>>> import numpy as np
>>> np.set_printoptions(precision=1, suppress=True, linewidth=100, legacy="1.25")
>>> rnd = lambda a: np.round(a, 1) + 0
>>> W0 = np.load("out5.npy")
>>> rnd(W0)
array([[ 0.7,  0.3,  0. , -0.1, -0.1, -0.2, -0.1,  0. ,  0. , -0.2,  0.2],
       [ 0.3,  0.4,  0. , -0.3,  0.2, -0.1,  0. ,  0. , -0.1,  0.1, -0.1],
       [ 0. ,  0. ,  0.3,  0.1, -0.2, -0.1, -0.3, -0.1,  0. ,  0.1, -0.2],
       [-0.1, -0.3,  0.1,  0.4, -0.1,  0. , -0.2, -0.1, -0.3, -0.1,  0.2],
       [-0.1,  0.2, -0.2, -0.1,  0.6,  0.2,  0. , -0.1, -0.2,  0. , -0.1],
       [-0.2, -0.1, -0.1,  0. ,  0.2,  0.3,  0. , -0.1,  0.1, -0.3, -0.1],
       [-0.1,  0. , -0.3, -0.2,  0. ,  0. ,  0.5,  0.3,  0. ,  0.1,  0.2],
       [ 0. ,  0. , -0.1, -0.1, -0.1, -0.1,  0.3,  0.2,  0.1,  0.1,  0. ],
       [ 0. , -0.1,  0. , -0.3, -0.2,  0.1,  0. ,  0.1,  0.6, -0.2, -0.2],
       [-0.2,  0.1,  0.1, -0.1,  0. , -0.3,  0.1,  0.1, -0.2,  0.6, -0.2],
       [ 0.2, -0.1, -0.2,  0.2, -0.1, -0.1,  0.2,  0. , -0.2, -0.2,  0.5]])
>>> rnd(np.sort(np.abs(np.linalg.eigvals(W0))))
array([0., 0., 0., 0., 0., 0., 1., 1., 1., 1., 1.])
>>> np.allclose(W0 @ W0.T, W0.T @ W0)
True
>>> rk = np.linalg.matrix_rank(W0)
>>> rk
5
>>> N = np.linalg.svd(W0)[2][rk:].T
>>> np.linalg.matrix_rank(W0.T @ W0), np.linalg.matrix_rank(W0 @ W0.T)
(5, 5)
>>> N.shape
(11, 6)
>>> [int(np.linalg.matrix_rank(W0[:, :j + 1])) for j in range(11)]
[1, 2, 3, 4, 5, 5, 5, 5, 5, 5, 5]
>>> rnd(N @ N.T)
array([[ 0.3, -0.3,  0. ,  0.1,  0.1,  0.2,  0.1,  0. ,  0. ,  0.2, -0.2],
       [-0.3,  0.6,  0. ,  0.3, -0.2,  0.1,  0. ,  0. ,  0.1, -0.1,  0.1],
       [ 0. ,  0. ,  0.7, -0.1,  0.2,  0.1,  0.3,  0.1,  0. , -0.1,  0.2],
       [ 0.1,  0.3, -0.1,  0.6,  0.1,  0. ,  0.2,  0.1,  0.3,  0.1, -0.2],
       [ 0.1, -0.2,  0.2,  0.1,  0.4, -0.2,  0. ,  0.1,  0.2,  0. ,  0.1],
       [ 0.2,  0.1,  0.1,  0. , -0.2,  0.7,  0. ,  0.1, -0.1,  0.3,  0.1],
       [ 0.1,  0. ,  0.3,  0.2,  0. ,  0. ,  0.5, -0.3,  0. , -0.1, -0.2],
       [ 0. ,  0. ,  0.1,  0.1,  0.1,  0.1, -0.3,  0.8, -0.1, -0.1,  0. ],
       [ 0. ,  0.1,  0. ,  0.3,  0.2, -0.1,  0. , -0.1,  0.4,  0.2,  0.2],
       [ 0.2, -0.1, -0.1,  0.1,  0. ,  0.3, -0.1, -0.1,  0.2,  0.4,  0.2],
       [-0.2,  0.1,  0.2, -0.2,  0.1,  0.1, -0.2,  0. ,  0.2,  0.2,  0.5]])
>>> [int(np.linalg.matrix_rank(np.delete(W0, i, axis=0))) for i in range(11)]
[5, 5, 5, 5, 5, 5, 5, 5, 5, 5, 5]
>>> r0, v = W0[0], W0[1]
>>> print(rnd(r0 @ v))
0.3
>>> pr = (r0 @ v) / (r0 @ r0) * r0
>>> np.linalg.matrix_rank(np.outer(r0, v))
1
>>> rnd((v - pr) @ r0)
0.0
>>> rnd(np.outer(r0, v))
array([[ 0.2,  0.3,  0. , -0.2,  0.2,  0. ,  0. ,  0. ,  0. ,  0.1, -0.1],
       [ 0.1,  0.1,  0. , -0.1,  0.1,  0. ,  0. ,  0. ,  0. ,  0. ,  0. ],
       [ 0. ,  0. ,  0. ,  0. ,  0. ,  0. ,  0. ,  0. ,  0. ,  0. ,  0. ],
       [ 0. ,  0. ,  0. ,  0. ,  0. ,  0. ,  0. ,  0. ,  0. ,  0. ,  0. ],
       [ 0. ,  0. ,  0. ,  0. ,  0. ,  0. ,  0. ,  0. ,  0. ,  0. ,  0. ],
       [ 0. , -0.1,  0. ,  0. ,  0. ,  0. ,  0. ,  0. ,  0. ,  0. ,  0. ],
       [ 0. ,  0. ,  0. ,  0. ,  0. ,  0. ,  0. ,  0. ,  0. ,  0. ,  0. ],
       [ 0. ,  0. ,  0. ,  0. ,  0. ,  0. ,  0. ,  0. ,  0. ,  0. ,  0. ],
       [ 0. ,  0. ,  0. ,  0. ,  0. ,  0. ,  0. ,  0. ,  0. ,  0. ,  0. ],
       [-0.1, -0.1,  0. ,  0. ,  0. ,  0. ,  0. ,  0. ,  0. ,  0. ,  0. ],
       [ 0.1,  0.1,  0. , -0.1,  0. ,  0. ,  0. ,  0. ,  0. ,  0. ,  0. ]])
>>> rnd(np.linalg.norm(r0 + v) ** 2 + np.linalg.norm(r0 - v) ** 2)
2.2
>>> np.linalg.lstsq(W0[:-1].T, W0[-1])[2]
5
>>> rng = np.random.default_rng(20222)
>>> A2 = W0 + rng.integers(-2, 3, (11, 5)) @ rng.integers(-2, 3, (5, 11))
>>> rnd(A2)
array([[ -3.3,  -5.7,  -1. ,  -0.1,   0.9,   4.8,  -0.1,   2. ,   4. ,  -1.2,  -1.8],
       [  4.3,   6.4,   1. ,  -3.3,  -3.8, -11.1,  -1. ,   4. ,   6.9,   0.1,   5.9],
       [  0. ,   5. ,   5.3,   2.1,  -2.2,   2.9,   3.7,  -1.1,  -5. ,  -5.9,  -6.2],
       [ -5.1,  -7.3,   5.1,   8.4,   2.9,   5. ,   6.8,   5.9,   2.7,  -5.1,  -5.8],
       [  3.9,   5.2,  -3.2,  -1.1,   0.6,   4.2,   0. , -10.1, -10.2,   5. ,  -3.1],
       [  2.8,   6.9,   0.9,  -2. ,  -3.8,   0.3,   2. ,  -3.1,  -0.9,  -1.3,  -3.1],
       [  2.9,   0. ,  -4.3,  -3.2,   0. ,  -8. ,  -3.5,   1.3,   5. ,   6.1,   8.2],
       [ -4. ,  -4. ,   3.9,   1.9,   1.9,  -4.1,  -1.7,   8.2,   2.1,  -5.9,   4. ],
       [ -4. ,  -5.1,  -3. ,  -2.3,  -0.2,  11.1,   0. ,  -2.9,   1.6,  -0.2,  -6.2],
       [  2.8,   5.1,  -5.9, -10.1,  -5. ,  -1.3,  -5.9,  -4.9,   2.8,   4.6,   2.8],
       [  2.2,   4.9,   3.8,   2.2,  -1.1,  -4.1,   2.2,   1. ,  -3.2,  -3.2,   0.5]])
>>> print(rnd(A2 - W0))
[[ -4.  -6.  -1.   0.   1.   5.   0.   2.   4.  -1.  -2.]
 [  4.   6.   1.  -3.  -4. -11.  -1.   4.   7.   0.   6.]
 [  0.   5.   5.   2.  -2.   3.   4.  -1.  -5.  -6.  -6.]
 [ -5.  -7.   5.   8.   3.   5.   7.   6.   3.  -5.  -6.]
 [  4.   5.  -3.  -1.   0.   4.   0. -10. -10.   5.  -3.]
 [  3.   7.   1.  -2.  -4.   0.   2.  -3.  -1.  -1.  -3.]
 [  3.   0.  -4.  -3.   0.  -8.  -4.   1.   5.   6.   8.]
 [ -4.  -4.   4.   2.   2.  -4.  -2.   8.   2.  -6.   4.]
 [ -4.  -5.  -3.  -2.   0.  11.   0.  -3.   1.   0.  -6.]
 [  3.   5.  -6. -10.  -5.  -1.  -6.  -5.   3.   4.   3.]
 [  2.   5.   4.   2.  -1.  -4.   2.   1.  -3.  -3.   0.]]
>>> np.linalg.matrix_rank(A2 - W0, tol=1e-8)
5
>>> X = np.load("data.npy")
>>> X
array([[ -5.5,  17. ,  10.4,  -0.2,  -7.3],
       [  2.1,  -1.6,   4.2,   8.4, -16.3],
       [ -4.2,  -5. , -14.4, -19.5,  37. ],
       [ -4.1,   4.6,   0. ,  -4.6,   7.6],
       [ -1.9, -17.3,  -3.4,  11.1, -15.2],
       [  0.2,  -0.2,  -0.2,  -0.5,   0. ],
       [ -9.8,  -6.7,  -3.6,   1.4,  -0.8],
       [  5.7, -28.5, -19.8,  -4.8,  21.6],
       [  8.4,  11.7,  16.2,  15.9, -32.8],
       [  7.4, -11.5,  -8.3,  -3.5,  10.8],
       [ -3.6,   5.2,  -0.1,  -5.1,   7.4],
       [ -1. ,  11. ,   2.3,  -8.3,  10.9],
       [ -5. ,  -4. ,  -5.6,  -6. ,  12. ]])
>>> d = np.linalg.norm(X[:, None] - X[None], axis=-1)
>>> d.shape
(13, 13)
>>> rnd(np.linalg.norm(X - X.mean(axis=0), axis=1))
array([25.1, 22.3, 41.2,  9.6, 26.7,  3.8, 11.2, 38. , 46.3, 16.6,  9.9, 17.4, 12.1])
>>> (d + 1e9 * np.eye(13)).round(6).argmin(axis=1)
array([10,  4, 12, 10,  1,  3,  5,  9,  1, 12,  3, 10,  3])
>>> print(d.mean(axis=1).argmax())
8
>>> np.flatnonzero(d[12] < d.mean() / 2)
array([ 3,  9, 10, 12])
>>> d[12].round(6).argsort(kind="stable")[:4]
array([12,  3, 10,  9])
>>> rnd(np.linalg.norm(X, axis=1))
array([21.9, 19. , 44.7, 10.8, 25.9,  0.6, 12.5, 41.5, 42.4, 19.6, 11. , 17.7, 15.9])
>>> Ac = X - X.mean(axis=0)
>>> evecs = np.linalg.svd(Ac)[2][:3]
>>> A2 = Ac - Ac @ evecs.T @ evecs
>>> rnd(A2.std(axis=0))
array([0. , 0.1, 0.2, 0.3, 0.2])
>>> np.linalg.norm(A2, axis=1).round(6).argmax()
3
>>> rnd(np.cov(Ac @ evecs.T, rowvar=False))
array([[492.8,   0. ,   0. ],
       [  0. , 163.8,   0. ],
       [  0. ,   0. ,  24.1]])
>>> A2 = np.c_[X[:, :2] @ np.array([[-3, -3], [0, 0]]), np.array([3, 1, 3, 0, 1, 3, 3, 3, 3, 1, 0, 1, 1])]
>>> rnd(A2)
array([[ 16.5,  16.5,   3. ],
       [ -6.3,  -6.3,   1. ],
       [ 12.6,  12.6,   3. ],
       [ 12.3,  12.3,   0. ],
       [  5.7,   5.7,   1. ],
       [ -0.6,  -0.6,   3. ],
       [ 29.4,  29.4,   3. ],
       [-17.1, -17.1,   3. ],
       [-25.2, -25.2,   3. ],
       [-22.2, -22.2,   1. ],
       [ 10.8,  10.8,   0. ],
       [  3. ,   3. ,   1. ],
       [ 15. ,  15. ,   1. ]])
>>> rnd(np.linalg.lstsq(X, A2[:, 0])[0])
array([-3.,  0.,  0.,  0.,  0.])
>>> def softmax(z):
...     e = np.exp(z - z.max(axis=-1, keepdims=True))
...     return e / e.sum(axis=-1, keepdims=True)
... 
>>> rnd(softmax(W0[4] + -1))
array([0.1, 0.1, 0.1, 0.1, 0.2, 0.1, 0.1, 0.1, 0.1, 0.1, 0.1])
>>> rnd(softmax(W0).sum(axis=1))
array([1., 1., 1., 1., 1., 1., 1., 1., 1., 1., 1.])
>>> scores = W0 @ W0.T / np.sqrt(11)
>>> print(rnd(softmax(scores)[4] @ W0))
[0.  0.1 0.  0.  0.  0.  0.  0.  0.  0.  0. ]
>>> softmax(scores).round(6).argmax(axis=1)
array([ 0,  1,  2,  3,  4,  5,  6,  6,  8,  9, 10])
>>> proj = X @ np.linalg.solve(X.T @ X, X.T)
>>> rnd(np.linalg.eigvalsh(proj))
array([0., 0., 0., 0., 0., 0., 0., 0., 1., 1., 1., 1., 1.])
>>> print(rnd(np.trace(proj)))
5.0
>>> rnd(proj @ X[:, 0])
array([-5.5,  2.1, -4.2, -4.1, -1.9,  0.2, -9.8,  5.7,  8.4,  7.4, -3.6, -1. , -5. ])
>>> rnd(np.diag(proj))
array([0.4, 0.3, 0.6, 0.3, 0.6, 0.1, 0.5, 0.6, 0.4, 0.4, 0.1, 0.4, 0.2])
>>> t = np.sort(rng.uniform(-2, 2, 28))
>>> feats = np.c_[t, t ** 2, t ** 3] @ np.array([[-2, 3, -3, -4], [0, 3, 5, 2], [5, -5, 2, -3]])
>>> rnd(feats)
array([[-17.1,  23.1,   9.4,  23.6],
       [-15. ,  20.5,   9.1,  21.7],
       [-14. ,  19.3,   9. ,  20.7],
       [-11.2,  15.8,   8.6,  18.1],
       [ -8.1,  11.7,   7.9,  14.8],
       [ -5.3,   8.1,   7. ,  11.8],
       [ -2. ,   3.6,   5.4,   7.7],
       [ -1.1,   2.3,   4.7,   6.3],
       [ -0.3,   1. ,   3.8,   4.7],
       [  0.3,   0.1,   2.8,   3.3],
       [  0.4,  -0.2,   2.4,   2.7],
       [  0.4,  -0.5,   0.9,   1. ],
       [  0.2,  -0.3,   0.3,   0.4],
       [ -0.4,   0.7,  -0.4,  -0.8],
       [ -0.4,   0.8,  -0.4,  -0.9],
       [ -0.5,   1.5,  -0.2,  -1.6],
       [ -0.4,   1.5,  -0.1,  -1.7],
       [ -0.3,   1.7,   0.2,  -2.1],
       [  2.2,   1.4,   3.1,  -4.4],
       [  5.3,  -0.2,   6.2,  -6.5],
       [  8.5,  -2.1,   9. ,  -8.5],
       [  9.2,  -2.5,   9.7,  -8.9],
       [ 19.1,  -9.3,  17.6, -14.6],
       [ 19.2,  -9.4,  17.7, -14.7],
       [ 22.5, -11.8,  20.2, -16.5],
       [ 23.1, -12.2,  20.6, -16.8],
       [ 23.5, -12.5,  21. , -17.1],
       [ 23.6, -12.6,  21. , -17.1]])
>>> left, s, Vt = np.linalg.svd(feats)
>>> evecs = Vt[:(s > 1e-8).sum()]
>>> x0 = feats[13] + -3 * feats[23] + rng.integers(2) * np.eye(4)[3]
>>> rnd(x0)
array([-58. ,  28.9, -53.5,  44.2])
>>> np.linalg.matrix_rank(np.vstack([feats, x0]))
4
>>> np.allclose(evecs.T @ evecs @ x0, x0)
False
>>> F = np.loadtxt("w.csv", delimiter=",")
>>> F
array([[39., 29., 17., 23., 16., 31., 32., 42., 29.],
       [29., 29., 13., 16.,  7., 28., 24., 27., 18.],
       [17., 13., 33., 18., 17., 20., 32.,  9., 26.],
       [23., 16., 18., 18., 12., 22., 21., 23., 24.],
       [16.,  7., 17., 12., 15., 10., 23., 16., 18.],
       [31., 28., 20., 22., 10., 33., 25., 29., 27.],
       [32., 24., 32., 21., 23., 25., 46., 27., 29.],
       [42., 27.,  9., 23., 16., 29., 27., 51., 29.],
       [29., 18., 26., 24., 18., 27., 29., 29., 33.]])
>>> left, s, Vt = np.linalg.svd(F)
>>> print(np.argmax(s[:-1] / (s[1:] + 1e-6)) + 1)
4
>>> print(rnd(s))
[221.   43.2  18.7  14.1   0.    0.    0.    0.    0. ]
>>> A2 = left[:, :4] @ np.diag(s[:4]) @ Vt[:4]
>>> rnd(np.linalg.norm(F - A2, 2)), rnd(s[4])
(0.0, 0.0)
>>> rnd(np.abs(F - A2).max())
0.0
>>> rnd(A2)
array([[39., 29., 17., 23., 16., 31., 32., 42., 29.],
       [29., 29., 13., 16.,  7., 28., 24., 27., 18.],
       [17., 13., 33., 18., 17., 20., 32.,  9., 26.],
       [23., 16., 18., 18., 12., 22., 21., 23., 24.],
       [16.,  7., 17., 12., 15., 10., 23., 16., 18.],
       [31., 28., 20., 22., 10., 33., 25., 29., 27.],
       [32., 24., 32., 21., 23., 25., 46., 27., 29.],
       [42., 27.,  9., 23., 16., 29., 27., 51., 29.],
       [29., 18., 26., 24., 18., 27., 29., 29., 33.]])
>>> np.linalg.matrix_rank(A2)
4
>>> M = np.loadtxt("x.csv", delimiter=",")
>>> M
array([[-3.,  1.,  2.,  0.,  0., -2.,  0.],
       [ 1., -3.,  1.,  2.,  0.,  0., -2.],
       [ 2.,  1., -3.,  1.,  2.,  0.,  0.],
       [ 0.,  2.,  1., -3.,  1.,  2.,  0.],
       [ 0.,  0.,  2.,  1., -3.,  1.,  2.],
       [-2.,  0.,  0.,  2.,  1., -3.,  1.],
       [ 0., -2.,  0.,  0.,  2.,  1., -3.]])
>>> # symmetric
>>> [round(float(np.linalg.det(M[:i, :i])), 2) + 0 for i in range(1, 8)]
[-3.0, 8.0, -5.0, -33.0, 224.0, 41.0, -675.0]
>>> rnd(np.linalg.eigvalsh(M).min())
-6.6
>>> A2 = M / np.sqrt((M ** 2).mean(axis=1, keepdims=True))
>>> np.linalg.matrix_rank(M - M.mean(axis=1, keepdims=True))
6
>>> rnd(M - M.mean(axis=1, keepdims=True))
array([[-2.7,  1.3,  2.3,  0.3,  0.3, -1.7,  0.3],
       [ 1.1, -2.9,  1.1,  2.1,  0.1,  0.1, -1.9],
       [ 1.6,  0.6, -3.4,  0.6,  1.6, -0.4, -0.4],
       [-0.4,  1.6,  0.6, -3.4,  0.6,  1.6, -0.4],
       [-0.4, -0.4,  1.6,  0.6, -3.4,  0.6,  1.6],
       [-1.9,  0.1,  0.1,  2.1,  1.1, -2.9,  1.1],
       [ 0.3, -1.7,  0.3,  0.3,  2.3,  1.3, -2.7]])
>>> rnd(A2[2])
array([ 1.2,  0.6, -1.8,  0.6,  1.2,  0. ,  0. ])
>>> labels = rng.permutation(7)
>>> A2 = M[:, labels] * rng.choice([-1, 1], 7)
>>> A2
array([[ 0., -3., -0.,  1., -2., -0., -2.],
       [ 2.,  1.,  2., -3., -1., -0.,  0.],
       [ 1.,  2., -0.,  1.,  3., -2.,  0.],
       [-3.,  0., -0.,  2., -1., -1.,  2.],
       [ 1.,  0., -2.,  0., -2.,  3.,  1.],
       [ 2., -2., -1.,  0., -0., -1., -3.],
       [ 0.,  0.,  3., -2., -0., -2.,  1.]])
>>> left, _, Vt = np.linalg.svd(M.T @ A2)
>>> rnd(np.linalg.lstsq(M, A2)[0])
array([[ 0.,  1.,  0.,  0.,  0.,  0.,  0.],
       [ 0.,  0.,  0.,  1.,  0.,  0.,  0.],
       [ 0.,  0.,  0.,  0., -1.,  0.,  0.],
       [ 1.,  0.,  0.,  0.,  0.,  0.,  0.],
       [ 0.,  0.,  0.,  0.,  0., -1.,  0.],
       [ 0.,  0.,  0.,  0.,  0.,  0.,  1.],
       [ 0.,  0., -1.,  0.,  0.,  0.,  0.]])
>>> labels
array([3, 0, 6, 1, 2, 4, 5])
